$ python3 -q
>>> import numpy as np
>>> from numpy import linalg as LA
>>> np.set_printoptions(suppress=True, linewidth=100)
>>> rd = lambda a: np.round(a, 2) + 0
>>> feats = np.loadtxt("run0.csv", delimiter=",")
>>> rd(feats)
array([[ 1.  ,  0.  ,  0.  ],
       [ 0.  ,  0.31, -0.95],
       [ 0.  ,  0.95,  0.31]])
>>> M2 = LA.inv(feats)
>>> print(rd(LA.slogdet(feats)[0]))
1.0
>>> rd(LA.det(feats) * M2)
array([[ 1.  ,  0.  ,  0.  ],
       [ 0.  ,  0.31,  0.95],
       [ 0.  , -0.95,  0.31]])
>>> rd(LA.inv(M2))
array([[ 1.  ,  0.  ,  0.  ],
       [ 0.  ,  0.31, -0.95],
       [ 0.  ,  0.95,  0.31]])
>>> arr = np.load("arr.npy")
>>> rd(arr)
array([[ 0.13, -0.21, -0.21,  0.17],
       [-0.21,  0.95, -0.05,  0.04],
       [-0.21, -0.05,  0.95,  0.04],
       [ 0.17,  0.04,  0.04,  0.97]])
>>> vals, evecs = LA.eigh(arr)
>>> print((vals > 1e-8).sum(), (vals < -1e-8).sum())
3 0
>>> rd(vals.sum()), rd(np.trace(arr))
(np.float64(3.0), np.float64(3.0))
>>> rd(vals)
array([0., 1., 1., 1.])
>>> print(rd(LA.eigvalsh(arr + 4 * np.eye(4))))
[4. 5. 5. 5.]
>>> rd(evecs.T @ arr @ evecs)
array([[0., 0., 0., 0.],
       [0., 1., 0., 0.],
       [0., 0., 1., 0.],
       [0., 0., 0., 1.]])
>>> U, sig, VT = LA.svd(arr, full_matrices=False)
>>> print(U.shape, sig.shape, VT.shape)
(4, 4) (4,) (4, 4)
>>> print(rd(LA.svd(feats, compute_uv=False)))
[1. 1. 1.]
>>> rd(LA.pinv(feats))
array([[ 1.  ,  0.  ,  0.  ],
       [ 0.  ,  0.31,  0.95],
       [ 0.  , -0.95,  0.31]])
>>> K = np.array([[-2.0, -1.0, 1.0, 1.0],
...     [2.0, 2.0, 2.0, 2.0],
...     [0.0, 0.0, 2.0, -3.0],
...     [0.0, 0.0, -1.0, -2.0]])
>>> f = np.array([-3, -1])
>>> rd(np.cross(arr[1, :3], arr[2, :3]))
array([0.9 , 0.21, 0.21])
>>> x0 = np.array([2, 0, 1, 1])
>>> h = np.maximum(K @ x0, 0)
>>> np.flatnonzero(h > 1e-9)
array([1])
>>> rd(np.tanh(K @ x0))
array([-0.96,  1.  , -0.76, -1.  ])
>>> M2 = np.array([[-7, 5, 9, -9], [9, -9, 1, -2], [-1, 6, -3, 6], [3, -7, -8, -6]])
>>> F = np.tril(M2)
>>> F
array([[-7,  0,  0,  0],
       [ 9, -9,  0,  0],
       [-1,  6, -3,  0],
       [ 3, -7, -8, -6]])
>>> blk = np.stack([F, 2 * F, F[::-1]])
>>> blk.shape
(3, 4, 4)
>>> print(LA.matrix_rank(blk.reshape(3, -1)))
2
>>> np.einsum("bij,cij->bc", blk, blk)
array([[ 415,  830, -168],
       [ 830, 1660, -336],
       [-168, -336,  415]])
>>> print(LA.matrix_rank(blk))
[4 4 4]
>>> blk.sum(axis=0)
array([[-18,  -7,  -8,  -6],
       [ 26, -21,  -3,   0],
       [  6,   9,  -9,   0],
       [  2, -21, -24, -18]])
>>> (blk @ F.T).shape
(3, 4, 4)
>>> [int(LA.matrix_rank(LA.matrix_power(F, p))) for p in range(1, 5)]
[4, 4, 4, 4]
>>> F @ F
array([[  49,    0,    0,    0],
       [-144,   81,    0,    0],
       [  64,  -72,    9,    0],
       [ -94,   57,   72,   36]])
>>> print(LA.matrix_power(F - np.diag(np.diag(F)), 4))
[[0 0 0 0]
 [0 0 0 0]
 [0 0 0 0]
 [0 0 0 0]]
>>> def softmax(z):
...     e = np.exp(z - z.max(axis=-1, keepdims=True))
...     return e / e.sum(axis=-1, keepdims=True)
... 
>>> print(rd(softmax(F).sum(axis=1)))
[1. 1. 1. 1.]
>>> rd(softmax(F[0]))
array([0.  , 0.33, 0.33, 0.33])
>>> rd(softmax(10 * F[0]))
array([0.  , 0.33, 0.33, 0.33])
>>> S = F @ F.T / np.sqrt(4)
>>> print(softmax(S).round(6).argmax(axis=1))
[0 1 2 3]
>>> rd(softmax(S + np.triu(np.full(S.shape, -np.inf), 1)))
array([[1., 0., 0., 0.],
       [0., 1., 0., 0.],
       [0., 0., 1., 0.],
       [0., 0., 0., 1.]])
>>> F.ravel(order="F")
array([-7,  9, -1,  3,  0, -9,  6, -7,  0,  0, -3, -8,  0,  0,  0, -6])
>>> F.reshape(-1, 2)
array([[-7,  0],
       [ 0,  0],
       [ 9, -9],
       [ 0,  0],
       [-1,  6],
       [-3,  0],
       [ 3, -7],
       [-8, -6]])
>>> F.reshape(2, -1)
array([[-7,  0,  0,  0,  9, -9,  0,  0],
       [-1,  6, -3,  0,  3, -7, -8, -6]])
>>> blk = F.reshape(4, 2, -1)
>>> blk[:, 0]
array([[-7,  0],
       [ 9, -9],
       [-1,  6],
       [ 3, -7]])
>>> np.einsum("ihd,ihd->ih", blk, blk)
array([[ 49,   0],
       [162,   0],
       [ 37,   9],
       [ 58, 100]])
>>> np.einsum("ihd,jhd->hij", blk, blk).shape
(2, 4, 4)
>>> print(blk.shape)
(4, 2, 2)
>>> rng = np.random.default_rng(75694)
>>> A = np.array([[0, 2, 2], [1, 1, 2], [0, 0, 0]]) * (rng.random((3, 3)) < 0.3)
>>> A
array([[0, 0, 2],
       [1, 1, 2],
       [0, 0, 0]])
>>> rd(LA.norm(A[1], 1)), rd(LA.norm(A[1], np.inf))
(np.float64(4.0), np.float64(2.0))
>>> rd(LA.norm(A, "nuc"))
np.float64(3.96)
>>> rd(LA.norm(A, axis=0))
array([1.  , 1.  , 2.83])
>>> print(rd(LA.norm(A[1] - A[2])))
2.45
>>> LA.norm(A, axis=1).argmax()
np.int64(1)
>>> rd(LA.norm(A, 1)), rd(LA.norm(A, np.inf))
(np.float64(4.0), np.float64(4.0))
>>> rd(LA.norm(A) ** 2 / LA.norm(A, 2) ** 2)
np.float64(1.1)
>>> U, sig, VT = LA.svd(A)
>>> rd(sig)
array([3.02, 0.94, 0.  ])
>>> print(np.argmax(sig[:-1] / (sig[1:] + 1e-6)) + 1)
2
>>> M2 = U[:, :2] @ np.diag(sig[:2]) @ VT[:2]
>>> rd(LA.norm(A - M2) / LA.norm(A))
np.float64(0.0)
>>> rd(M2)
array([[0., 0., 2.],
       [1., 1., 2.],
       [0., 0., 0.]])
>>> idx = rng.permutation(3)
>>> idx
array([2, 1, 0])
>>> M2 = A[idx][:, idx]
>>> np.diag(M2)
array([0, 1, 0])
>>> rd(np.sort(np.abs(LA.eigvals(M2))))
array([0., 0., 1.])
>>> np.allclose(M2, A)
False
>>> E = np.load("case8.npy")
>>> E
array([[14.,  0., -3.],
       [ 0.,  5.,  0.],
       [-3.,  0.,  6.]])
>>> f, v = E[1], E[0]
>>> f @ v
np.float64(0.0)
>>> f @ f
np.float64(25.0)
>>> pr = (f @ v) / (f @ f) * f
>>> print(rd(LA.norm(f + v) ** 2 + LA.norm(f - v) ** 2))
460.0
>>> print((v - pr) @ f)
0.0
>>> np.outer(f, v)
array([[  0.,   0.,  -0.],
       [ 70.,   0., -15.],
       [  0.,   0.,  -0.]])
>>> LA.matrix_rank(np.outer(f, v))
np.int64(1)
>>> vals, evecs = LA.eigh(E)
>>> x0 = np.array([-7, -8, 8])
>>> x0 @ E @ x0
np.float64(1726.0)
>>> print(rd(evecs * np.maximum(vals, 0) @ evecs.T))
[[14.  0. -3.]
 [ 0.  5.  0.]
 [-3.  0.  6.]]
>>> np.abs(E).sum(axis=1).max(), np.abs(vals).max()
(np.float64(17.0), np.float64(15.0))
>>> rd(LA.eigvalsh(E[1:, 1:]))
array([5., 6.])
>>> np.flatnonzero(LA.matrix_power((E != 0) + (E.T != 0) + np.eye(3), 3)[1])
array([1])
>>> E @ E
array([[205.,   0., -60.],
       [  0.,  25.,   0.],
       [-60.,   0.,  45.]])
>>> print(rd(np.sort(LA.eigvals(E).real)))
[ 5.  5. 15.]
>>> (LA.matrix_power((E != 0) + (E.T != 0) + np.eye(3), 3) > 0).astype(int)
array([[1, 0, 1],
       [0, 1, 0],
       [1, 0, 1]])
>>> (E != 0).astype(int)
array([[1, 0, 1],
       [0, 1, 0],
       [1, 0, 1]])
